$ python3 -q
>>> import numpy as np
>>> import numpy.linalg as la
>>> np.set_printoptions(precision=1, suppress=True, linewidth=100)
>>> W0 = np.loadtxt("w.csv", delimiter=",")
>>> print(W0)
[[  1.  -4.  16. -64.]
 [  1.  -3.   9. -27.]
 [  1.  -2.   4.  -8.]
 [  1.  -1.   1.  -1.]
 [  1.   0.   0.   0.]
 [  1.   1.   1.   1.]
 [  1.   2.   4.   8.]
 [  1.   3.   9.  27.]
 [  1.   4.  16.  64.]]
>>> hat = W0 @ la.solve(W0.T @ W0, W0.T)
>>> print(np.trace(hat))
4.0
>>> print(np.round(la.eigvalsh(hat), 1) + 0)
[0. 0. 0. 0. 0. 1. 1. 1. 1.]
>>> print(np.diag(hat))
[0.9 0.3 0.4 0.3 0.3 0.3 0.4 0.3 0.9]
>>> Q, V = la.qr(W0[:, :3])[0], la.qr(W0[:, 3:])[0]
>>> s = la.svd(Q.T @ V, compute_uv=False)
>>> print(s)
[0.9]
>>> print(round(float(la.norm(Q @ Q.T - V @ V.T, 2)), 1))
1.0
>>> print(np.degrees(np.arccos(s.clip(0, 1))))
[22.4]
>>> print((s > 0.9).sum())
1
>>> rng = np.random.default_rng(37)
>>> B = W0 + rng.integers(-2, 3, (9, 2)) @ rng.integers(-2, 3, (2, 4))
>>> print(B)
[[  2.   1.  14. -69.]
 [  2.  -4.  13. -26.]
 [ -1.  -2.  -2.  -8.]
 [  2.  -4.   7.   2.]
 [  0.   1.  -4.  -1.]
 [  1.  -3.   5.   5.]
 [  3.   0.  12.  10.]
 [ -1.   3.   3.  27.]
 [ -1.   6.   8.  62.]]
>>> print(np.abs(B - W0).sum(axis=1))
[13.  7.  8. 13.  7. 12. 14.  8. 14.]
>>> Q, V = la.qr(B[:, :3])[0], la.qr(B[:, 3:])[0]
>>> s = la.svd(Q.T @ V, compute_uv=False)
>>> print(s)
[0.6]
>>> print(np.degrees(np.arccos(s.clip(0, 1))))
[56.1]
>>> print(round(float(la.norm(Q @ Q.T - V @ V.T, 2)), 1))
1.0
>>> J = np.loadtxt("x.csv", delimiter=",")
>>> print(J)
[[ -2.  -2.  -2.  -2.  -2.  -2.  -2.  -2.  -2.]
 [ -2.  -4.  -4.  -4.  -4.  -4.  -4.  -4.  -4.]
 [ -2.  -4.  -6.  -6.  -6.  -6.  -6.  -6.  -6.]
 [ -2.  -4.  -6.  -8.  -8.  -8.  -8.  -8.  -8.]
 [ -2.  -4.  -6.  -8. -10. -10. -10. -10. -10.]
 [ -2.  -4.  -6.  -8. -10. -12. -12. -12. -12.]
 [ -2.  -4.  -6.  -8. -10. -12. -14. -14. -14.]
 [ -2.  -4.  -6.  -8. -10. -12. -14. -16. -16.]
 [ -2.  -4.  -6.  -8. -10. -12. -14. -16. -18.]]
>>> # symmetric
>>> r0 = np.array([-1, 1, 1, -3, 0, 3, -2, -2, 0])
>>> B = J + np.outer(r0, np.eye(9)[8])
>>> print(B)
[[ -2.  -2.  -2.  -2.  -2.  -2.  -2.  -2.  -3.]
 [ -2.  -4.  -4.  -4.  -4.  -4.  -4.  -4.  -3.]
 [ -2.  -4.  -6.  -6.  -6.  -6.  -6.  -6.  -5.]
 [ -2.  -4.  -6.  -8.  -8.  -8.  -8.  -8. -11.]
 [ -2.  -4.  -6.  -8. -10. -10. -10. -10. -10.]
 [ -2.  -4.  -6.  -8. -10. -12. -12. -12.  -9.]
 [ -2.  -4.  -6.  -8. -10. -12. -14. -14. -16.]
 [ -2.  -4.  -6.  -8. -10. -12. -14. -16. -18.]
 [ -2.  -4.  -6.  -8. -10. -12. -14. -16. -18.]]
>>> print(round(la.norm(B), 1))
74.6
>>> print(B - B[0])
[[  0.   0.   0.   0.   0.   0.   0.   0.   0.]
 [  0.  -2.  -2.  -2.  -2.  -2.  -2.  -2.   0.]
 [  0.  -2.  -4.  -4.  -4.  -4.  -4.  -4.  -2.]
 [  0.  -2.  -4.  -6.  -6.  -6.  -6.  -6.  -8.]
 [  0.  -2.  -4.  -6.  -8.  -8.  -8.  -8.  -7.]
 [  0.  -2.  -4.  -6.  -8. -10. -10. -10.  -6.]
 [  0.  -2.  -4.  -6.  -8. -10. -12. -12. -13.]
 [  0.  -2.  -4.  -6.  -8. -10. -12. -14. -15.]
 [  0.  -2.  -4.  -6.  -8. -10. -12. -14. -15.]]
>>> print(np.count_nonzero(B))
81
>>> print(la.matrix_rank(B))
8
>>> print(np.unravel_index(np.abs(B).argmax(), B.shape))
(np.int64(7), np.int64(8))
>>> def softmax(z):
...     e = np.exp(z - z.max(axis=-1, keepdims=True))
...     return e / e.sum(axis=-1, keepdims=True)
... 
>>> print(softmax(J[1] + -3))
[0.5 0.1 0.1 0.1 0.1 0.1 0.1 0.1 0.1]
>>> print(np.round(softmax(10 * J[1]), 1) + 0)
[1. 0. 0. 0. 0. 0. 0. 0. 0.]
>>> print(softmax(J).sum(axis=1))
[1. 1. 1. 1. 1. 1. 1. 1. 1.]
>>> scores = J @ J.T / np.sqrt(9)
>>> print(np.round(softmax(scores + np.triu(np.full(scores.shape, -np.inf), 1)), 1) + 0)
[[1. 0. 0. 0. 0. 0. 0. 0. 0.]
 [0. 1. 0. 0. 0. 0. 0. 0. 0.]
 [0. 0. 1. 0. 0. 0. 0. 0. 0.]
 [0. 0. 0. 1. 0. 0. 0. 0. 0.]
 [0. 0. 0. 0. 1. 0. 0. 0. 0.]
 [0. 0. 0. 0. 0. 1. 0. 0. 0.]
 [0. 0. 0. 0. 0. 0. 1. 0. 0.]
 [0. 0. 0. 0. 0. 0. 0. 1. 0.]
 [0. 0. 0. 0. 0. 0. 0. 0. 1.]]
>>> print(softmax(scores)[1] @ J)
[ -2.   -4.   -6.   -8.  -10.  -12.  -14.  -16.  -17.9]
>>> print(softmax(scores).round(6).argmax(axis=1))
[8 8 8 8 8 8 8 8 8]
>>> print(np.round(softmax(scores), 1) + 0)
[[0.  0.  0.  0.  0.  0.  0.  0.2 0.8]
 [0.  0.  0.  0.  0.  0.  0.  0.1 0.9]
 [0.  0.  0.  0.  0.  0.  0.  0.  1. ]
 [0.  0.  0.  0.  0.  0.  0.  0.  1. ]
 [0.  0.  0.  0.  0.  0.  0.  0.  1. ]
 [0.  0.  0.  0.  0.  0.  0.  0.  1. ]
 [0.  0.  0.  0.  0.  0.  0.  0.  1. ]
 [0.  0.  0.  0.  0.  0.  0.  0.  1. ]
 [0.  0.  0.  0.  0.  0.  0.  0.  1. ]]
>>> K = np.load("test16.npy")
>>> print(K)
[[-1.3 -1.1  0.9 -2.3 -3.1  1.9 -3.  -1. ]
 [ 0.  -0.8  1.2 -1.  -2.6  2.2 -3.  -1. ]
 [-0.3 -0.9  1.1 -1.3 -2.7  2.1 -3.  -1. ]
 [-4.1 -1.6  0.4 -5.1 -4.2  1.4 -3.  -1. ]
 [-3.9 -1.6  0.4 -4.9 -4.2  1.4 -3.  -1. ]
 [ 4.9  0.2  2.2  3.9 -0.7  3.2 -3.  -1. ]
 [-1.6 -1.1  0.9 -2.6 -3.2  1.9 -3.  -1. ]
 [-7.1 -2.2 -0.2 -8.1 -5.4  0.8 -3.  -1. ]
 [-0.5 -0.9  1.1 -1.5 -2.8  2.1 -3.  -1. ]
 [ 1.4 -0.5  1.5  0.4 -2.   2.5 -3.  -1. ]
 [-7.2 -2.2 -0.2 -8.2 -5.5  0.8 -3.  -1. ]]
>>> t3 = np.stack([K, -2 * K, K[::-1]])
>>> print(la.norm(t3, axis=(1, 2)))
[26.6 53.2 26.6]
>>> print((t3 @ K.T).shape)
(3, 11, 11)
>>> print(la.matrix_rank(t3))
[4 4 4]
>>> print(np.einsum("bij,cij->bc", t3, t3))
[[  706.3 -1412.6   589.8]
 [-1412.6  2825.2 -1179.6]
 [  589.8 -1179.6   706.3]]
>>> print(t3.shape)
(3, 11, 8)
>>> print(la.matrix_rank(t3.reshape(3, -1)))
2
>>> B = np.array([[0, 1], [0, 1], [2, 0], [2, 1], [1, 1], [0, 2], [0, 2], [0, 1]])
>>> print(np.einsum("ij,ij->i", K, K))
[ 32.2  24.7  25.5  75.1  71.5  64.8  35.2 160.7  26.8  24.9 164.8]
>>> print(np.einsum("ij->j", K))
[-19.7 -12.7   9.3 -30.7 -36.4  20.3 -33.  -11. ]
>>> print(round(float(np.trace(la.pinv(K) @ K)), 1))
4.0
>>> print(la.lstsq(K[:-1].T, K[-1])[2])
4
>>> print(np.allclose(K[:-1].T @ la.lstsq(K[:-1].T, K[-1])[0], K[-1]))
True
>>> print(np.abs(np.diag(la.qr(K)[1])) > 1e-9)
[ True  True  True False  True False False False]
>>> left, s, vt = la.svd(K)
>>> V = vt[:(s > 1e-8).sum()]
>>> x0 = K[2] + -2 * K[4] + rng.integers(2) * np.eye(8)[2]
>>> print(x0)
[ 7.5  2.3  0.3  8.5  5.7 -0.7  3.   1. ]
>>> print(np.diag(V.T @ V))
[0.5 0.5 0.3 0.5 1.  0.5 0.6 0.1]
>>> feats = np.load("arr.npy")
>>> print(feats)
[[0 1 1 0 0 1 1 0 0 1 0]
 [1 0 1 0 1 1 1 0 1 1 1]
 [1 1 0 0 1 1 1 0 1 1 1]
 [0 0 0 0 0 0 0 1 0 0 0]
 [0 1 1 0 0 1 1 0 1 1 1]
 [1 1 1 0 1 0 0 0 1 1 1]
 [1 1 1 0 1 0 0 0 1 1 0]
 [0 0 0 1 0 0 0 0 0 0 0]
 [0 1 1 0 1 1 1 0 0 1 0]
 [1 1 1 0 1 1 1 0 1 0 1]
 [0 1 1 0 1 1 0 0 0 1 0]]
>>> print(np.flatnonzero(la.matrix_power((feats != 0) + (feats.T != 0) + np.eye(11), 11)[6]))
[ 0  1  2  4  5  6  8  9 10]
>>> w, V = la.eigh(feats)
>>> print(la.eigvalsh(feats @ feats))
[ 0.1  0.2  0.5  1.   1.   1.   1.   1.5  3.7  5.5 46.5]
>>> print(la.eigvalsh(feats + -2 * np.eye(11)))
[-4.3 -3.9 -3.2 -3.  -3.  -3.  -2.4 -1.7 -1.3 -1.   4.8]
>>> print(np.abs(V[:, -1]).round(6).argmax())
1
>>> print(la.svd(feats, compute_uv=False))
[6.8 2.3 1.9 1.2 1.  1.  1.  1.  0.7 0.4 0.3]
>>> print(w)
[-2.3 -1.9 -1.2 -1.  -1.  -1.  -0.4  0.3  0.7  1.   6.8]
>>> print(np.round(softmax(feats[5]), 1) + 0)
[0.1 0.1 0.1 0.  0.1 0.  0.  0.  0.1 0.1 0.1]
>>> print(softmax(feats).sum(axis=1))
[1. 1. 1. 1. 1. 1. 1. 1. 1. 1. 1.]
>>> print(np.round(softmax(feats[5] + -3), 1) + 0)
[0.1 0.1 0.1 0.  0.1 0.  0.  0.  0.1 0.1 0.1]
>>> scores = feats @ feats.T / np.sqrt(11)
>>> print(np.round(softmax(scores)[5] @ feats, 1) + 0)
[0.7 0.8 0.8 0.  0.8 0.7 0.6 0.  0.8 0.8 0.6]
>>> print(softmax(scores).round(6).argmax(axis=1))
[0 1 2 3 4 5 5 7 8 9 8]
>>> print(np.round(softmax(scores + np.triu(np.full(scores.shape, -np.inf), 1)), 1) + 0)
[[1.  0.  0.  0.  0.  0.  0.  0.  0.  0.  0. ]
 [0.2 0.8 0.  0.  0.  0.  0.  0.  0.  0.  0. ]
 [0.1 0.4 0.5 0.  0.  0.  0.  0.  0.  0.  0. ]
 [0.2 0.2 0.2 0.3 0.  0.  0.  0.  0.  0.  0. ]
 [0.2 0.2 0.2 0.  0.3 0.  0.  0.  0.  0.  0. ]
 [0.1 0.2 0.2 0.  0.2 0.3 0.  0.  0.  0.  0. ]
 [0.1 0.2 0.2 0.  0.1 0.2 0.2 0.  0.  0.  0. ]
 [0.1 0.1 0.1 0.1 0.1 0.1 0.1 0.2 0.  0.  0. ]
 [0.1 0.1 0.1 0.  0.1 0.1 0.1 0.  0.2 0.  0. ]
 [0.1 0.2 0.2 0.  0.1 0.1 0.1 0.  0.1 0.2 0. ]
 [0.1 0.1 0.1 0.  0.1 0.1 0.1 0.  0.1 0.1 0.1]]
